$ ipython --no-banner

In [1]: import numpy as np

In [2]: from numpy import linalg as LA

In [3]: np.set_printoptions(precision=1, suppress=True, linewidth=200, sign=" ")

In [4]: tidy = lambda a: np.round(a, 1) + 0

In [5]: A = np.load("dump.npy")

In [6]: A
Out[6]: 
array([[-3, -1,  2,  1],
       [ 0,  0,  0,  0],
       [ 1, -1, -2, -1],
       [ 0, -1, -1, -2],
       [ 0,  0,  0,  0],
       [ 1, -1, -2, -1],
       [ 1, -1, -2, -1],
       [-1,  0,  1, -1],
       [-2, -1,  1,  2],
       [ 0,  0,  0,  0],
       [ 0,  0,  0,  0],
       [-2,  1, -2, -1],
       [ 0,  0,  0,  0],
       [ 1, -1, -2, -1],
       [ 0,  0,  0,  0],
       [-1, -2, -1,  1],
       [-2, -1,  1,  2],
       [-3, -1, -3,  0],
       [-2, -2,  0,  0],
       [ 0,  0,  0,  0],
       [-2, -1,  1,  2],
       [-5,  0,  0,  0],
       [-2, -1,  1,  2],
       [ 1, -1, -2, -1]])

In [7]: # rows 1 and 4 are equal

In [8]: C2 = np.cov(A, rowvar=False)

In [9]: tidy(A.std(axis=0))
Out[9]: array([ 1.5,  0.7,  1.3,  1.1])

In [10]: tidy(C2)
Out[10]: 
array([[ 2.5,  0. , -0.8, -0.9],
       [ 0. ,  0.5,  0.1, -0.2],
       [-0.8,  0.1,  1.7,  1. ],
       [-0.9, -0.2,  1. ,  1.3]])

In [11]: tidy(LA.eigvalsh(C2)[::-1])
Out[11]: array([ 3.7,  1.3,  0.7,  0.3])

In [12]: tidy(np.polyfit(A[:, 3], A[:, 1], 1))
Out[12]: array([-0.2, -0.6])

In [13]: np.median(A, axis=0)
Out[13]: array([ 0., -1.,  0.,  0.])

In [14]: np.argwhere(np.triu(np.abs(np.corrcoef(A.T)) > 0.8, 1))
Out[14]: array([], shape=(0, 2), dtype=int64)

In [15]: tidy(np.corrcoef(A.T))
Out[15]: 
array([[ 1. ,  0. , -0.4, -0.5],
       [ 0. ,  1. ,  0.1, -0.2],
       [-0.4,  0.1,  1. ,  0.7],
       [-0.5, -0.2,  0.7,  1. ]])

In [16]: vec = np.array([3, 4, 4, 7])

In [17]: rhs = A @ vec

In [18]: tidy(LA.lstsq(A, rhs)[0])
Out[18]: array([ 3.,  4.,  4.,  7.])

In [19]: rng = np.random.default_rng(2551)

In [20]: rhs = rhs + 0.1 * rng.normal(size=24)

In [21]: tidy(rhs)
Out[21]: array([  2.3,   0. , -16.1, -22.1,  -0.1, -16. , -16. ,  -6.2,   8. ,  -0.2,   0.2, -17.1,   0. , -16. ,   0.1,  -8.1,   7.9, -25.2, -14. ,   0.1,   7.9, -15. ,   8. , -15.9])

In [22]: beta, *_ = LA.lstsq(A, rhs)

In [23]: tidy(beta)
Out[23]: array([ 3.,  4.,  4.,  7.])

In [24]: data = np.loadtxt("mat.csv", delimiter=",")

In [25]: tidy(data)
Out[25]: 
array([[ 0.5, -0.7, -0.2, -0.3],
       [-0.7,  1.6,  0.1, -0.2],
       [-0.2,  0.1,  0.2,  0.3],
       [-0.3, -0.2,  0.3,  0.7]])

In [26]: np.abs(np.diag(LA.qr(data)[1])) > 1e-9
Out[26]: array([ True,  True, False, False])

In [27]: hat = np.triu(np.array([[-1, -1, 0, 0], [-3, 2, -3, 3], [-3, 1, -3, 2], [-2, 1, 0, 2]]), 1) + np.eye(4)

In [28]: M2 = hat @ data @ LA.inv(hat)

In [29]: tidy(LA.det(M2))
Out[29]: np.float64(0.0)

In [30]: tidy(np.trace(M2)), tidy(np.trace(data))
Out[30]: (np.float64(3.0), np.float64(3.0))

In [31]: LA.matrix_rank(M2)
Out[31]: np.int64(2)

In [32]: vals, vecs = LA.eigh(data)

In [33]: vec = np.array([-2, 1, 0, -1])

In [34]: tidy(vecs * np.maximum(vals, 0) @ vecs.T)
Out[34]: 
array([[ 0.5, -0.7, -0.2, -0.3],
       [-0.7,  1.6,  0.1, -0.2],
       [-0.2,  0.1,  0.2,  0.3],
       [-0.3, -0.2,  0.3,  0.7]])

In [35]: tidy(vec @ data @ vec / (vec @ vec)), tidy(vals[0]), tidy(vals[-1])
Out[35]: (np.float64(1.1), np.float64(0.0), np.float64(2.0))

In [36]: tidy(LA.eigvalsh(data[1:, 1:]))
Out[36]: array([ 0. ,  0.8,  1.7])

In [37]: X = np.load("block4.npy")

In [38]: print(X)
[[-3 -2 -1]
 [ 0  1  2]
 [ 3  4  5]
 [ 6  7  8]
 [ 9 10 11]]

In [39]: t = np.radians(30)

In [40]: r_ = np.eye(3)

In [41]: r_[2, 2] = r_[1, 1] = np.cos(t)

In [42]: r_[2, 1], r_[1, 2] = -np.sin(t), np.sin(t)

In [43]: tidy(r_)
Out[43]: 
array([[ 1. ,  0. ,  0. ],
       [ 0. ,  0.9,  0.5],
       [ 0. , -0.5,  0.9]])

In [44]: M2 = X @ r_.T

In [45]: tidy(np.abs(M2 - X).max(axis=0))
Out[45]: array([ 0. ,  4.2,  6.5])

In [46]: tidy(LA.det(r_)), tidy(np.trace(r_))
Out[46]: (np.float64(1.0), np.float64(2.7))

In [47]: feats = np.loadtxt("m.csv", delimiter=",")

In [48]: feats
Out[48]: 
array([[-3.4,  3.8, -5.1,  4.5,  0.9],
       [-4.5, -2.1, -0.2, -1.2,  1.3],
       [-0.6,  2.6, -3. ,  5.2, -0.4],
       [ 0. ,  1.2, -1.2,  2.5,  0.5],
       [-5.6,  0.9, -2.9,  3.1,  1.9],
       [-2.5,  0.9, -2.3,  4.7,  1. ],
       [-0.5,  2.2, -2.7,  5. ,  0.4],
       [-1. ,  2.3, -2.8,  4.4,  0.4],
       [-3.5,  1.2, -2.3, -1. ,  1.9],
       [-3.7,  2.8, -3.5,  1.6,  1.4],
       [-6.5,  0.5, -3.5,  2.7,  2.7],
       [-3.5, -0.9, -1.9,  3.9,  1.4],
       [-3.8, -0.2, -2.5,  1.7,  1.1],
       [-3.2,  0.5, -2. ,  1.4,  1.3],
       [-2.7, -0.7, -0.3, -0.8,  1.6],
       [-3.2, -0.7, -0.4, -0.7,  1.4],
       [-2.2,  1. , -2.6,  2. ,  1. ],
       [-1.3, -1.4,  0.7, -0.2,  0.9],
       [-4.8,  1.1, -3.1,  1.1,  2.2],
       [-3.4,  2.6, -3.5,  1.9,  1.7],
       [-6.7,  0.7, -4.7,  3.3,  2.2],
       [-2.4,  2.9, -3.3,  4.1,  0.7],
       [-5.3,  2.1, -3.8,  3. ,  2.1],
       [-3.1,  0.6, -1.4,  1.6,  1.1],
       [-5.2, -0.1, -3.3,  3.5,  2.2]])

In [49]: dist = LA.norm(feats[:, None] - feats[None], axis=-1)

In [50]: LA.matrix_rank(dist ** 2)
Out[50]: np.int64(7)

In [51]: np.flatnonzero(dist[13] < dist.mean() / 2)
Out[51]: array([ 12,  13,  16,  23])

In [52]: dist.mean(axis=1).argmax()
Out[52]: np.int64(1)

In [53]: tidy(dist[:5, :5])
Out[53]: 
array([[ 0. ,  9.6,  4. ,  6.1,  4.6],
       [ 9.6,  0. ,  9.4,  6.8,  6. ],
       [ 4. ,  9.4,  0. ,  3.7,  6.1],
       [ 6.1,  6.8,  3.7,  0. ,  6.1],
       [ 4.6,  6. ,  6.1,  6.1,  0. ]])

In [54]: vec = np.array([-1, -2, -3, 3, -3])

In [55]: rhs = feats @ vec

In [56]: beta, lr = np.zeros(5), 1 / LA.norm(feats, 2) ** 2

In [57]: for i in range(60):
    ...:     beta -= lr * feats.T @ (feats @ beta - rhs)
    ...:     if i % 10 == 0: print(i, round(LA.norm(feats @ beta - rhs), 1))
    ...: 
0 20.7
10 11.0
20 8.5
30 7.1
40 6.4
50 5.9

In [58]: tidy(LA.cond(feats))
Out[58]: np.float64(20.8)

In [59]: vals, vecs = LA.eigh(data)

In [60]: print(tidy(LA.eigvalsh(data + 4 * np.eye(4))))
[ 4.  4.  5.  6.]

In [61]: print(np.abs(vecs[:, -1]).round(6).argmax())
1

In [62]: (vals > 1e-8).sum(), (vals < -1e-8).sum()
Out[62]: (np.int64(2), np.int64(0))

In [63]: tidy(vals)
Out[63]: array([ 0.,  0.,  1.,  2.])

In [64]: tidy(vals.sum()), tidy(np.trace(data))
Out[64]: (np.float64(3.0), np.float64(3.0))

In [65]: tidy(LA.svd(data, compute_uv=False))
Out[65]: array([ 2.,  1.,  0.,  0.])

In [66]: hat = feats @ LA.solve(feats.T @ feats, feats.T)

In [67]: tidy(LA.eigvalsh(hat))
Out[67]: array([ 0.,  0.,  0.,  0.,  0.,  0.,  0.,  0.,  0.,  0.,  0.,  0.,  0.,  0.,  0.,  0.,  0.,  0.,  0.,  0.,  1.,  1.,  1.,  1.,  1.])

In [68]: print(tidy(np.trace(hat)))
5.0

In [69]: tidy(hat @ feats[:, 3])
Out[69]: array([ 4.5, -1.2,  5.2,  2.5,  3.1,  4.7,  5. ,  4.4, -1. ,  1.6,  2.7,  3.9,  1.7,  1.4, -0.8, -0.7,  2. , -0.2,  1.1,  1.9,  3.3,  4.1,  3. ,  1.6,  3.5])

In [70]: M2 = feats / np.sqrt((feats ** 2).mean(axis=1, keepdims=True))

In [71]: LA.matrix_rank(feats - feats.mean(axis=1, keepdims=True))
Out[71]: np.int64(4)

In [72]: tidy(LA.norm(M2, axis=1))
Out[72]: array([ 2.2,  2.2,  2.2,  2.2,  2.2,  2.2,  2.2,  2.2,  2.2,  2.2,  2.2,  2.2,  2.2,  2.2,  2.2,  2.2,  2.2,  2.2,  2.2,  2.2,  2.2,  2.2,  2.2,  2.2,  2.2])

In [73]: tidy(M2[5])
Out[73]: array([-0.9,  0.3, -0.9,  1.8,  0.4])

In [74]: M = np.loadtxt("case6.csv", delimiter=",")

In [75]: M
Out[75]: 
array([[ 0.,  0.,  0.,  0.,  0.,  0.],
       [ 0.,  0.,  0.,  0.,  3.,  0.],
       [ 0.,  0.,  0.,  0.,  0.,  2.],
       [ 0.,  3.,  0.,  0.,  0.,  0.],
       [ 0.,  0.,  0.,  1.,  0.,  0.],
       [ 0.,  0.,  1.,  0.,  0.,  0.]])

In [76]: # splits into 3 blocks

In [77]: rk = LA.matrix_rank(M)

In [78]: rk
Out[78]: np.int64(5)

In [79]: null = LA.svd(M)[2][rk:].T

In [80]: [int(LA.matrix_rank(np.delete(M, i, axis=0))) for i in range(6)]
Out[80]: [5, 4, 4, 4, 4, 4]

In [81]: np.allclose(M @ null, 0)
Out[81]: True
